In [1]: import numpy as np

In [2]: np.set_printoptions(suppress=True, linewidth=140)

In [3]: arr = np.loadtxt("w.csv", delimiter=",")

In [4]: print(arr)
[[ 5.1  3.  -1.  -3.   4.   3.   3.   1.   3.  -5. ]
 [-3.  -1.9  0.   3.   0.  -4.  -1.  -2.   0.  -3. ]
 [ 1.   3.   3.1 -3.   2.  -5.   0.   4.  -4.  -1. ]
 [-4.   4.   2.  -4.9 -4.  -4.   1.   4.   3.   0. ]
 [ 5.   4.  -3.   5.   3.1 -3.   3.  -5.   4.   0. ]
 [-2.   0.   3.  -3.  -3.   0.1  3.  -1.   3.   4. ]
 [ 3.  -3.   4.  -1.  -5.   0.   0.1  3.   3.  -3. ]
 [ 2.   2.   3.   0.  -1.   0.   0.  -4.9  3.   1. ]
 [-5.   3.  -5.  -2.  -4.   0.  -1.   4.   2.1  1. ]
 [ 5.   3.  -1.  -3.   4.   3.   3.   1.   3.  -4.9]]

In [5]: rng = np.random.default_rng(970145)

In [6]: B = arr + rng.integers(-2, 3, (10, 9)) @ rng.integers(-2, 3, (9, 10))

In [7]: print(B.round(4))
[[  8.1   0.    0.   -1.   10.    2.   -2.    5.    6.  -12. ]
 [ -1.   -9.9  -7.   -2.   -4.   -5.    8.   -5.   -3.    1. ]
 [  0.    7.   -6.9   6.    5.   -7.    9.    7.   -3.   -3. ]
 [-10.   11.    6.  -12.9 -11.   -9.    2.    1.    6.    9. ]
 [  9.   -3.   -6.    0.    8.1  -8.   -4.   -9.    9.    0. ]
 [ -4.    7.  -12.    4.    8.   -2.9   7.    0.    1.   -7. ]
 [ -5.   -7.    4.    1.  -10.    8.    4.1  11.   -7.  -10. ]
 [  7.    0.   -2.    8.   -2.   -2.    9.   -2.9   6.    4. ]
 [ -3.    6.   -5.   -2.   -3.   -9.   -3.   10.   10.1   1. ]
 [  2.    7.    1.    0.   11.    9.   -4.   -2.    2.   -8.9]]

In [8]: print(np.round(B - arr, 4))
[[  3.  -3.   1.   2.   6.  -1.  -5.   4.   3.  -7.]
 [  2.  -8.  -7.  -5.  -4.  -1.   9.  -3.  -3.   4.]
 [ -1.   4. -10.   9.   3.  -2.   9.   3.   1.  -2.]
 [ -6.   7.   4.  -8.  -7.  -5.   1.  -3.   3.   9.]
 [  4.  -7.  -3.  -5.   5.  -5.  -7.  -4.   5.   0.]
 [ -2.   7. -15.   7.  11.  -3.   4.   1.  -2. -11.]
 [ -8.  -4.   0.   2.  -5.   8.   4.   8. -10.  -7.]
 [  5.  -2.  -5.   8.  -1.  -2.   9.   2.   3.   3.]
 [  2.   3.   0.   0.   1.  -9.  -2.   6.   8.   0.]
 [ -3.   4.   2.   3.   7.   6.  -7.  -3.  -1.  -4.]]

In [9]: print(np.abs(B - arr).sum(axis=1))
[35. 46. 44. 53. 45. 63. 56. 40. 31. 40.]

In [10]: print(np.round(np.linalg.svd(B - arr, compute_uv=False), 4) + 0)
[32.0108 25.1193 24.1662 18.3051 14.5271 11.6684  3.8558  1.8054  0.9638  0.    ]

In [11]: r0 = np.array([-1, 2, 1])

In [12]: print(np.round(np.correlate(arr[2], arr[5], "full"), 4))
[  4.    15.    20.4   -2.7    5.    -4.4  -37.69  11.4  -10.1  -10.2    7.     4.2  -24.4   -4.1   37.    -9.   -11.     8.     2.  ]

In [13]: print(np.round(np.polyval(r0, arr[2]), 4))
[  2.    -2.    -2.41 -14.     1.   -34.     1.    -7.   -23.    -2.  ]

In [14]: t3 = np.stack([arr, 4 * arr, arr[::-1]])

In [15]: print((t3 @ arr.T).shape)
(3, 10, 10)

In [16]: print(np.linalg.matrix_rank(t3))
[10 10 10]

In [17]: print(np.round(np.einsum("bij,cij->bc", t3, t3), 4))
[[  936.3  3745.2   202.8]
 [ 3745.2 14980.8   811.2]
 [  202.8   811.2   936.3]]

In [18]: B = arr / np.sqrt((arr ** 2).mean(axis=1, keepdims=True))

In [19]: print(np.linalg.matrix_rank(arr - arr.mean(axis=1, keepdims=True)))
9

In [20]: print(np.round(np.linalg.norm(B, axis=1), 4))
[3.1623 3.1623 3.1623 3.1623 3.1623 3.1623 3.1623 3.1623 3.1623 3.1623]

In [21]: print(B[2].round(4))
[ 0.3322  0.9966  1.0298 -0.9966  0.6644 -1.661   0.      1.3288 -1.3288 -0.3322]

In [22]: print(np.linalg.matrix_rank(B) == np.linalg.matrix_rank(arr))
True

In [23]: data = np.array([[0.0, -4.0, 5.0, 0.0],
    ...:     [1.0, -1.0, 5.0, 0.0],
    ...:     [0.0, -2.0, -4.0, 0.0],
    ...:     [0.0, 0.0, 0.0, -2.0]])

In [24]: B = data / np.sqrt((data ** 2).mean(axis=1, keepdims=True))

In [25]: print(np.round(np.linalg.norm(B, axis=1), 4))
[2. 2. 2. 2.]

In [26]: print(data - data.mean(axis=1, keepdims=True))
[[-0.25 -4.25  4.75 -0.25]
 [-0.25 -2.25  3.75 -1.25]
 [ 1.5  -0.5  -2.5   1.5 ]
 [ 0.5   0.5   0.5  -1.5 ]]

In [27]: print(B[1].round(4))
[ 0.3849 -0.3849  1.9245  0.    ]

In [28]: print(np.round(np.sort(np.linalg.eigvals(data).real), 4))
[-2.1954 -2.     -1.4023 -1.4023]

In [29]: print(np.flatnonzero(np.linalg.matrix_power((data != 0) + (data.T != 0) + np.eye(4), 4)[3]))
[3]

In [30]: print((np.linalg.matrix_power((data != 0) + (data.T != 0) + np.eye(4), 4) > 0).astype(int))
[[1 1 1 0]
 [1 1 1 0]
 [1 1 1 0]
 [0 0 0 1]]

In [31]: q = data.astype(float).copy()

In [32]: for j in range(4):
    ...:     q[:, j] -= q[:, :j] @ (q[:, :j].T @ q[:, j])
    ...:     q[:, j] /= np.linalg.norm(q[:, j])
    ...: 

In [33]: print(np.round(q.T @ q, 4) + 0)
[[1. 0. 0. 0.]
 [0. 1. 0. 0.]
 [0. 0. 1. 0.]
 [0. 0. 0. 1.]]

In [34]: print(np.round(np.linalg.norm(arr, 2) / np.linalg.norm(arr), 4))
0.5684

In [35]: print(np.linalg.matrix_rank(arr, rtol=0.1))
8

In [36]: P = np.triu(np.array([[0, -1, 2, -1], [0, 1, 2, -1], [1, -1, 0, 1], [-1, 0, -2, -1]]), 1) + np.eye(4)

In [37]: B = P @ data @ np.linalg.inv(P)

In [38]: print(np.round(np.linalg.det(B), 4))
52.0

In [39]: print(P @ data - data @ P)
[[-1. -3. -5. -7.]
 [ 0. -3. -8. -3.]
 [ 0.  0.  4.  0.]
 [ 0.  0.  0.  0.]]

In [40]: print(np.round(np.poly(B), 4))
[ 1.  7. 28. 62. 52.]

In [41]: print(np.trace(B), np.trace(data))
-7.0 -7.0

In [42]: r0 = np.array([2, 1, 0, 0, 0, 5, 5])

In [43]: F = 3 * np.eye(7) + np.outer(r0, r0)

In [44]: print(F)
[[ 7.  2.  0.  0.  0. 10. 10.]
 [ 2.  4.  0.  0.  0.  5.  5.]
 [ 0.  0.  3.  0.  0.  0.  0.]
 [ 0.  0.  0.  3.  0.  0.  0.]
 [ 0.  0.  0.  0.  3.  0.  0.]
 [10.  5.  0.  0.  0. 28. 25.]
 [10.  5.  0.  0.  0. 25. 28.]]

In [45]: z = rng.permutation(7)

In [46]: print(z)
[5 3 6 4 2 1 0]

In [47]: B = F[z][:, z]

In [48]: print(round(np.linalg.det(B), 4), round(np.linalg.det(F[z]), 4))
42282.0 42282.0

In [49]: print(np.linalg.matrix_rank(F))
7

In [50]: print(np.round(F.mean(axis=0), 4))
[4.1429 2.2857 0.4286 0.4286 0.4286 9.7143 9.7143]

In [51]: F[7]
---------------------------------------------------------------------------
IndexError                                Traceback (most recent call last)
Cell In[51], line 1
----> 1 F[7]

IndexError: index 7 is out of bounds for axis 0 with size 7

In [52]: print(np.unravel_index(np.abs(F).argmax(), F.shape))
(np.int64(5), np.int64(5))

In [53]: print(np.count_nonzero(F))
19
